% ipython --no-banner

In [1]: import numpy as np

In [2]: import numpy.linalg as la

In [3]: np.set_printoptions(suppress=True, linewidth=100)

In [4]: tidy = lambda a: np.round(a, 3) + 0

In [5]: data = np.loadtxt("data.csv", delimiter=",")

In [6]: data
Out[6]: 
array([[ 6.,  1., -3., -6.],
       [ 1.,  0., -1., -3.],
       [-3., -1.,  0.,  1.],
       [-6., -3.,  1., -6.]])

In [7]: C2 = data.T @ data

In [8]: np.diag(C2)
Out[8]: array([82., 11., 11., 82.])

In [9]: tidy(la.eigvalsh(C2)[::-1])
Out[9]: array([101.192,  83.623,   1.159,   0.026])

In [10]: np.trace(C2), (data ** 2).sum()
Out[10]: (np.float64(186.0), np.float64(186.0))

In [11]: r0 = np.array([2, 3, -2, 2])

In [12]: A2 = data + np.outer(r0, np.eye(4)[0])

In [13]: la.matrix_rank(la.inv(A2) - la.inv(data), tol=1e-8)
Out[13]: np.int64(1)

In [14]: A2
Out[14]: 
array([[ 8.,  1., -3., -6.],
       [ 4.,  0., -1., -3.],
       [-5., -1.,  0.,  1.],
       [-4., -3.,  1., -6.]])

In [15]: W1 = np.array([[2, 2, 2, 3, 3, 0],
    ...:     [3, 3, 2, 0, 0, 1],
    ...:     [1, 0, 1, 3, 1, 2],
    ...:     [0, 3, 2, 1, 1, 0]])

In [16]: coef = np.array([2, 2, 0, 0, 1, -3])

In [17]: H = np.maximum(A2 @ W1 + coef, 0)

In [18]: H
Out[18]: 
array([[18.,  3.,  3.,  9., 16.,  0.],
       [ 9.,  1.,  1.,  6.,  9.,  0.],
       [ 0.,  0.,  0.,  0.,  0.,  0.],
       [ 0.,  0.,  0.,  0.,  0.,  0.]])

In [19]: W2 = np.array([[1, 0], [0, 1], [3, 2], [2, 0], [0, 2], [0, 0]])

In [20]: H @ W2
Out[20]: 
array([[45., 41.],
       [24., 21.],
       [ 0.,  0.],
       [ 0.,  0.]])

In [21]: la.matrix_rank(H, rtol=0.1)
Out[21]: np.int64(1)

In [22]: tidy(la.norm(H, 2) / la.norm(H))
Out[22]: np.float64(0.999)

In [23]: tidy(la.eigvalsh(data).min())
Out[23]: np.float64(-9.145)

In [24]: [round(float(la.det(data[:i, :i])), 2) + 0 for i in range(1, 5)]
Out[24]: [6.0, -1.0, 0.0, 16.0]

In [25]: arr = np.diag(10 * np.array([-2, 1, 0, -1, 0, -1, -2, 2, 0, -1, 2])) + np.array([[5, 0, 6, 9, 9, 2, 8, 3, 3, 6, 9],
    ...:     [6, 3, 0, 0, 7, 5, 4, 8, 0, 3, 5],
    ...:     [5, 5, 3, 6, 9, 9, 8, 7, 9, 7, 6],
    ...:     [6, 9, 2, 2, 9, 9, 7, 1, 0, 6, 9],
    ...:     [8, 6, 8, 0, 2, 3, 8, 8, 9, 6, 7],
    ...:     [8, 5, 4, 9, 6, 2, 0, 3, 4, 9, 2],
    ...:     [5, 8, 3, 1, 8, 5, 4, 3, 6, 6, 6],
    ...:     [7, 2, 4, 1, 7, 2, 6, 8, 2, 9, 5],
    ...:     [2, 6, 6, 5, 8, 9, 1, 7, 2, 6, 4],
    ...:     [3, 3, 4, 8, 0, 4, 3, 3, 9, 1, 3],
    ...:     [6, 2, 0, 3, 3, 9, 5, 3, 1, 3, 7]])

In [26]: arr
Out[26]: 
array([[-15,   0,   6,   9,   9,   2,   8,   3,   3,   6,   9],
       [  6,  13,   0,   0,   7,   5,   4,   8,   0,   3,   5],
       [  5,   5,   3,   6,   9,   9,   8,   7,   9,   7,   6],
       [  6,   9,   2,  -8,   9,   9,   7,   1,   0,   6,   9],
       [  8,   6,   8,   0,   2,   3,   8,   8,   9,   6,   7],
       [  8,   5,   4,   9,   6,  -8,   0,   3,   4,   9,   2],
       [  5,   8,   3,   1,   8,   5, -16,   3,   6,   6,   6],
       [  7,   2,   4,   1,   7,   2,   6,  28,   2,   9,   5],
       [  2,   6,   6,   5,   8,   9,   1,   7,   2,   6,   4],
       [  3,   3,   4,   8,   0,   4,   3,   3,   9,  -9,   3],
       [  6,   2,   0,   3,   3,   9,   5,   3,   1,   3,  27]])

In [27]: x0 = np.array([2, 2, 2, -1, 1, -1, -2, 1, 0, 0, 0])

In [28]: arr @ np.ones(11)
Out[28]: array([40., 51., 74., 50., 65., 42., 35., 73., 56., 31., 62.])

In [29]: arr * x0
Out[29]: 
array([[-30,   0,  12,  -9,   9,  -2, -16,   3,   0,   0,   0],
       [ 12,  26,   0,   0,   7,  -5,  -8,   8,   0,   0,   0],
       [ 10,  10,   6,  -6,   9,  -9, -16,   7,   0,   0,   0],
       [ 12,  18,   4,   8,   9,  -9, -14,   1,   0,   0,   0],
       [ 16,  12,  16,   0,   2,  -3, -16,   8,   0,   0,   0],
       [ 16,  10,   8,  -9,   6,   8,   0,   3,   0,   0,   0],
       [ 10,  16,   6,  -1,   8,  -5,  32,   3,   0,   0,   0],
       [ 14,   4,   8,  -1,   7,  -2, -12,  28,   0,   0,   0],
       [  4,  12,  12,  -5,   8,  -9,  -2,   7,   0,   0,   0],
       [  6,   6,   8,  -8,   0,  -4,  -6,   3,   0,   0,   0],
       [ 12,   4,   0,  -3,   3,  -9, -10,   3,   0,   0,   0]])

In [30]: ev, V = la.eigh(data)

In [31]: x0 = np.array([3, 3, 0, 3])

In [32]: tidy(V * np.maximum(ev, 0) @ V.T)
Out[32]: 
array([[ 7.16 ,  1.872, -2.632, -3.184],
       [ 1.872,  0.656, -0.726, -0.879],
       [-2.632, -0.726,  0.976,  1.181],
       [-3.184, -0.879,  1.181,  1.429]])

In [33]: tidy(x0 @ data @ x0 / (x0 @ x0)), tidy(ev[0]), tidy(ev[-1])
Out[33]: (np.float64(-5.333), np.float64(-9.145), np.float64(10.059))

In [34]: tidy(V * np.abs(ev) @ V.T)
Out[34]: 
array([[ 8.319,  2.744, -2.264, -0.368],
       [ 2.744,  1.312, -0.453,  1.242],
       [-2.264, -0.453,  1.953,  1.362],
       [-0.368,  1.242,  1.362,  8.858]])

In [35]: (np.sign(V[:, -1].round(6)) == np.sign(V[0, -1].round(6))).astype(int)
Out[35]: array([1, 1, 0, 0])

In [36]: tidy(la.eigvalsh(data[1:, 1:]))
Out[36]: array([-7.284, -0.793,  2.077])

In [37]: K = np.loadtxt("out8.csv", delimiter=",")

In [38]: K
Out[38]: 
array([[4., 1., 1., 1., 1., 1., 1., 1., 1., 1.],
       [1., 4., 1., 1., 1., 1., 1., 1., 1., 1.],
       [1., 1., 4., 1., 1., 1., 1., 1., 1., 1.],
       [1., 1., 1., 4., 1., 1., 1., 1., 1., 1.],
       [1., 1., 1., 1., 4., 1., 1., 1., 1., 1.],
       [1., 1., 1., 1., 1., 4., 1., 1., 1., 1.],
       [1., 1., 1., 1., 1., 1., 4., 1., 1., 1.],
       [1., 1., 1., 1., 1., 1., 1., 4., 1., 1.],
       [1., 1., 1., 1., 1., 1., 1., 1., 4., 1.],
       [1., 1., 1., 1., 1., 1., 1., 1., 1., 4.]])

In [39]: # symmetric

In [40]: x0 = np.ones(10)

In [41]: for _ in range(5):
    ...:     x0 = K @ x0
    ...:     x0 /= la.norm(x0)
    ...:     print(round(x0 @ K @ x0, 3))
    ...: 
13.0
13.0
13.0
13.0
13.0

In [42]: tidy(x0)
Out[42]: array([0.316, 0.316, 0.316, 0.316, 0.316, 0.316, 0.316, 0.316, 0.316, 0.316])

In [43]: feats = np.diag(20 * np.array([1, 5, 6, 9, 1, 6, 7])) + np.array([[-2, 0, -1, 1, 2, 1, 2],
    ...:     [0, 0, 0, 2, -1, 2, -1],
    ...:     [-2, 1, 0, 1, -1, -1, 0],
    ...:     [2, 1, 1, 1, 0, 2, 2],
    ...:     [-1, -2, 1, 2, 2, 2, 2],
    ...:     [0, 2, 1, 2, 2, 2, -2],
    ...:     [0, 1, 0, -2, 0, -2, -2]])

In [44]: feats
Out[44]: 
array([[ 18,   0,  -1,   1,   2,   1,   2],
       [  0, 100,   0,   2,  -1,   2,  -1],
       [ -2,   1, 120,   1,  -1,  -1,   0],
       [  2,   1,   1, 181,   0,   2,   2],
       [ -1,  -2,   1,   2,  22,   2,   2],
       [  0,   2,   1,   2,   2, 122,  -2],
       [  0,   1,   0,  -2,   0,  -2, 138]])

In [45]: t = np.radians(30)

In [46]: Rm = np.eye(7)

In [47]: Rm[4, 4] = Rm[6, 6] = np.cos(t)

In [48]: Rm[4, 6], Rm[6, 4] = -np.sin(t), np.sin(t)

In [49]: tidy(Rm)
Out[49]: 
array([[ 1.   ,  0.   ,  0.   ,  0.   ,  0.   ,  0.   ,  0.   ],
       [ 0.   ,  1.   ,  0.   ,  0.   ,  0.   ,  0.   ,  0.   ],
       [ 0.   ,  0.   ,  1.   ,  0.   ,  0.   ,  0.   ,  0.   ],
       [ 0.   ,  0.   ,  0.   ,  1.   ,  0.   ,  0.   ,  0.   ],
       [ 0.   ,  0.   ,  0.   ,  0.   ,  0.866,  0.   , -0.5  ],
       [ 0.   ,  0.   ,  0.   ,  0.   ,  0.   ,  1.   ,  0.   ],
       [ 0.   ,  0.   ,  0.   ,  0.   ,  0.5  ,  0.   ,  0.866]])

In [50]: A2 = feats @ Rm.T

In [51]: np.allclose(feats @ feats.T, A2 @ A2.T)
Out[51]: True
